$ python3 -q
>>> import numpy as np
>>> from numpy import linalg as LA
>>> np.set_printoptions(suppress=True, linewidth=100)
>>> rnd = lambda a: np.round(a, 2) + 0
>>> X = np.array([[-0.7, -2.1, 1.4, -0.7, 0.0, 1.3],
...     [0.4, 1.2, 0.1, 1.9, 1.5, -0.8],
...     [-1.11, -1.57, 1.48, -0.46, 0.37, 1.16],
...     [0.8, 0.0, 0.0, -0.8, -0.3, 0.4],
...     [0.3, 0.5, 0.4, 0.7, -1.1, -2.0],
...     [-0.9, -0.5, 0.3, -1.0, -1.0, -0.6]])
>>> vec = np.array([0, -3, 9, 4, -2, 9])
>>> rhs = X @ vec
>>> print(rnd(rhs))
[ 27.8   -5.3   25.89   1.   -10.9   -3.2 ]
>>> print(rnd(LA.solve(X, X[:, 5])))
[0. 0. 0. 0. 0. 1.]
>>> print(rnd(LA.solve(X, rhs + X[:, 1])))
[ 0. -2.  9.  4. -2.  9.]
>>> print(rnd(LA.solve(X, 3 * rhs)))
[ 0. -9. 27. 12. -6. 27.]
>>> def softmax(z):
...     e = np.exp(z - z.max(axis=-1, keepdims=True))
...     return e / e.sum(axis=-1, keepdims=True)
... 
>>> print(rnd(softmax(X[3])))
[0.32 0.14 0.14 0.07 0.11 0.22]
>>> print(rnd(softmax(X[3] + 3)))
[0.32 0.14 0.14 0.07 0.11 0.22]
>>> print(rnd(softmax(X).sum(axis=1)))
[1. 1. 1. 1. 1. 1.]
>>> print(rnd(softmax(10 * X[3])))
[0.98 0.   0.   0.   0.   0.02]
>>> S = X @ X.T / np.sqrt(6)
>>> print(rnd(softmax(S + np.triu(np.full(S.shape, -np.inf), 1))))
[[1.   0.   0.   0.   0.   0.  ]
 [0.   1.   0.   0.   0.   0.  ]
 [0.54 0.01 0.46 0.   0.   0.  ]
 [0.28 0.1  0.21 0.42 0.   0.  ]
 [0.01 0.14 0.01 0.05 0.78 0.  ]
 [0.2  0.02 0.17 0.09 0.14 0.37]]
>>> print(rnd(softmax(S)))
[[0.57 0.   0.37 0.02 0.   0.03]
 [0.   0.89 0.01 0.01 0.07 0.01]
 [0.5  0.   0.43 0.02 0.   0.04]
 [0.2  0.07 0.15 0.3  0.12 0.17]
 [0.01 0.13 0.01 0.04 0.71 0.09]
 [0.2  0.02 0.17 0.09 0.14 0.37]]
>>> print(softmax(S).round(6).argmax(axis=1))
[0 1 0 3 4 5]
>>> mat = np.loadtxt("sample4.csv", delimiter=",")
>>> print(mat)
[[  -4.96    2.04  -20.03  -10.94  -20.97  -22.09   -4.03   -4.94   -3.05]
 [  23.96   39.01   23.04  -24.01  -23.96   14.95   48.     49.04   39.96]
 [ -51.01 -123.04 -103.09 -106.05 -154.02 -189.98 -126.99  -68.01 -107.  ]
 [  -5.09   29.98   -8.06   39.03   29.06   23.97    3.98  -13.04   21.02]
 [  24.97   64.     61.99   73.97  100.04  114.98   60.02   28.96   58.99]
 [ -45.92 -106.97  -71.02  -44.06  -64.05 -117.   -107.97  -75.07  -98.04]
 [  -7.03  -53.    -14.98  -47.06  -37.01  -50.98  -24.01   -7.97  -49.  ]
 [ -29.99  -73.97  -65.92  -86.01 -134.04 -137.98  -86.01  -31.92  -53.96]]
>>> print(rnd(LA.norm(mat, 2) / LA.norm(mat)))
0.97
>>> print(LA.cond(mat) > 100)
True
>>> print(LA.matrix_rank(mat, rtol=0.1))
3
>>> data = np.load("w.npy")
>>> print(data)
[[ 1 -2  4]
 [ 1 -1  1]
 [ 1  0  0]
 [ 1  1  1]
 [ 1  2  4]
 [ 1  3  9]]
>>> vec = np.array([-3, -2, -9])
>>> rhs = data @ vec
>>> print(rnd(LA.lstsq(data, rhs)[0]))
[-3. -2. -9.]
>>> print(rnd(LA.solve(data.T @ data, data.T @ rhs)))
[-3. -2. -9.]
>>> rng = np.random.default_rng(952748)
>>> rhs = rhs + 0.05 * rng.normal(size=6)
>>> print(rnd(rhs))
[-34.99  -9.99  -3.04 -14.06 -43.   -90.02]
>>> coef, *_ = LA.lstsq(data, rhs)
>>> print([round(float(LA.norm(LA.solve(data.T @ data + lam * np.eye(3), data.T @ rhs))), 2) for lam in (0, 1, 10, 100)])
[9.7, 9.57, 8.88, 5.32]
>>> F = np.array([[5, 5, 2, 0, 0],
...     [5, 3, 2, 1, 5],
...     [1, 3, 1, 4, 5],
...     [0, 5, 3, 0, 2],
...     [4, 4, 5, 0, 1],
...     [3, 4, 4, 1, 3],
...     [3, 2, 3, 5, 2],
...     [5, 1, 3, 3, 1]])
>>> vec = np.array([8, 2, 6, 4, 4])
>>> print(F @ np.ones(5))
[12. 16. 14. 10. 14. 15. 15. 13.]
>>> print(F @ (2 * vec))
[124 164 112  72 148 144 148 152]
>>> print(F @ vec)
[62 82 56 36 74 72 74 76]
>>> print(F @ np.eye(5)[2])
[2. 2. 1. 3. 5. 4. 3. 3.]
>>> E = np.loadtxt("m.csv", delimiter=",")
>>> print(E)
[[ -80.64   79.57   79.53 -119.51  -97.89  -78.05  140.08   -1.55]
 [ -78.99   80.78   77.71 -122.38  -99.86  -79.64  139.66   -1.19]
 [ -80.39   77.62   81.06 -119.74  -99.37  -80.74  140.37    0.69]
 [ -79.21   79.46   80.87 -119.57 -101.11  -80.31  141.28    0.91]
 [ -79.38   79.24   80.38 -122.35 -100.35  -82.22  140.07    0.09]
 [ -81.84   78.84   79.57 -120.39 -101.23  -78.69  141.08   -0.23]
 [ -81.01   80.27   78.85 -120.35  -99.68  -79.86  140.76    1.86]
 [ -77.87   80.26   80.   -119.79  -98.49  -79.63  139.44   -1.05]
 [ -78.98   79.99   79.32 -119.07  -99.24  -81.27  139.66    1.01]
 [ -81.82   78.63   81.3  -120.02 -100.16  -80.13  141.09    1.71]
 [ -80.48   79.95   78.77 -119.72  -98.67  -80.16  140.92   -0.29]
 [ -80.27   79.92   80.52 -118.59 -102.57  -80.4   140.64    0.84]
 [ -79.07   80.53   81.31 -121.07  -98.24  -80.06  138.86    0.55]
 [ -81.81   81.3    81.1  -120.13 -100.24  -78.36  140.42    0.66]
 [ -78.82   77.9    80.3  -118.75  -99.63  -82.21  141.13    1.15]
 [ -79.22   79.26   80.51 -119.87 -101.28  -80.51  139.85   -0.62]
 [ -79.07   81.27   78.45 -120.93 -100.83  -81.7   139.94   -1.06]]
>>> cov = np.cov(E, rowvar=False)
>>> print(np.median(E, axis=0))
[ -79.38   79.92   80.3  -119.87  -99.86  -80.16  140.37    0.55]
>>> print(rnd(np.corrcoef(E.T)))
[[ 1.    0.13 -0.17 -0.09  0.18 -0.53 -0.55 -0.33]
 [ 0.13  1.   -0.41 -0.34  0.04  0.28 -0.47 -0.31]
 [-0.17 -0.41  1.    0.3  -0.12 -0.02  0.1   0.47]
 [-0.09 -0.34  0.3   1.   -0.06  0.04  0.39  0.33]
 [ 0.18  0.04 -0.12 -0.06  1.    0.2  -0.41 -0.2 ]
 [-0.53  0.28 -0.02  0.04  0.2   1.    0.   -0.26]
 [-0.55 -0.47  0.1   0.39 -0.41  0.    1.    0.46]
 [-0.33 -0.31  0.47  0.33 -0.2  -0.26  0.46  1.  ]]
>>> print(rnd(np.polyfit(E[:, 3], E[:, 0], 1)))
[ -0.1 -92.1]
>>> print(rnd(np.corrcoef(E[:, 3], E[:, 0])[0, 1]))
-0.09
>>> print(rnd(LA.eigvalsh(cov)[::-1]))
[2.9  2.23 1.55 0.9  0.82 0.7  0.17 0.11]
>>> print(rnd(cov))
[[ 1.45  0.17 -0.22 -0.12  0.27 -0.76 -0.46 -0.41]
 [ 0.17  1.1  -0.46 -0.38  0.06  0.35 -0.34 -0.34]
 [-0.22 -0.46  1.16  0.35 -0.15 -0.02  0.08  0.53]
 [-0.12 -0.38  0.35  1.14 -0.08  0.05  0.29  0.36]
 [ 0.27  0.06 -0.15 -0.08  1.54  0.29 -0.36 -0.26]
 [-0.76  0.35 -0.02  0.05  0.29  1.44  0.   -0.33]
 [-0.46 -0.34  0.08  0.29 -0.36  0.    0.48  0.33]
 [-0.41 -0.34  0.53  0.36 -0.26 -0.33  0.33  1.08]]
